$ python3 -q
>>> import numpy as np
>>> np.set_printoptions(precision=2, suppress=True, linewidth=140, floatmode="fixed")
>>> O, _ = np.linalg.qr(np.array([[-0.7, 0.2, -0.4, 0.1],
...     [-0.7, 1.4, -0.8, -1.3],
...     [-1.2, -1.3, 0.4, -0.9],
...     [0.3, 0.0, -1.0, -0.8]]))
>>> F = -1 * O
>>> F
array([[ 0.44,  0.17, -0.22,  0.85],
       [ 0.44,  0.80, -0.05, -0.40],
       [ 0.76, -0.57, -0.09, -0.30],
       [-0.19, -0.03, -0.97, -0.14]])
>>> # keeps lengths
>>> B = np.array([[0, -1], [-1, 0]])
>>> Z = np.kron(B, F)
>>> np.round(np.linalg.norm(Z, 2), 2), np.round(np.linalg.norm(B, 2) * np.linalg.norm(F, 2), 2)
(np.float64(1.0), np.float64(1.0))
>>> np.linalg.matrix_rank(Z)
np.int64(8)
>>> Z.shape
(8, 8)
>>> np.linalg.norm(F, axis=0)
array([1.00, 1.00, 1.00, 1.00])
>>> np.linalg.svd(F, compute_uv=False)
array([1.00, 1.00, 1.00, 1.00])
>>> np.round(F.T @ F, 2) + 0
array([[1.00, 0.00, 0.00, 0.00],
       [0.00, 1.00, 0.00, 0.00],
       [0.00, 0.00, 1.00, 0.00],
       [0.00, 0.00, 0.00, 1.00]])
>>> np.round(F[:, 1] @ F[:, 2], 2)
np.float64(-0.0)
>>> vec = np.array([0, 3, 2, 5])
>>> [p for p in range(1, 25) if np.allclose(np.linalg.matrix_power(F, p), np.eye(4))]
[]
>>> np.linalg.inv(F)
array([[ 0.44,  0.44,  0.76, -0.19],
       [ 0.17,  0.80, -0.57, -0.03],
       [-0.22, -0.05, -0.09, -0.97],
       [ 0.85, -0.40, -0.30, -0.14]])
>>> np.round(np.linalg.det(F), 2)
np.float64(-1.0)
>>> O, V = np.linalg.qr(F[:, :2])[0], np.linalg.qr(F[:, 2:])[0]
>>> sv = np.linalg.svd(O.T @ V, compute_uv=False)
>>> (sv > 0.9).sum()
np.int64(0)
>>> E = np.load("test6.npy")
>>> E
array([[2, 1, 1, 0],
       [2, 1, 2, 2],
       [2, 1, 2, 0],
       [2, 2, 0, 1]])
>>> r0 = np.array([0, 0, 0, -2])
>>> B = E + np.outer(r0, np.eye(4)[1])
>>> B
array([[2.00, 1.00, 1.00, 0.00],
       [2.00, 1.00, 2.00, 2.00],
       [2.00, 1.00, 2.00, 0.00],
       [2.00, 0.00, 0.00, 1.00]])
>>> np.round(np.linalg.det(B) / np.linalg.det(E), 2), round(float(1 + np.linalg.solve(E, r0)[1]), 2)
(np.float64(-1.0), -1.0)
>>> np.linalg.matrix_rank(B - E)
np.int64(1)
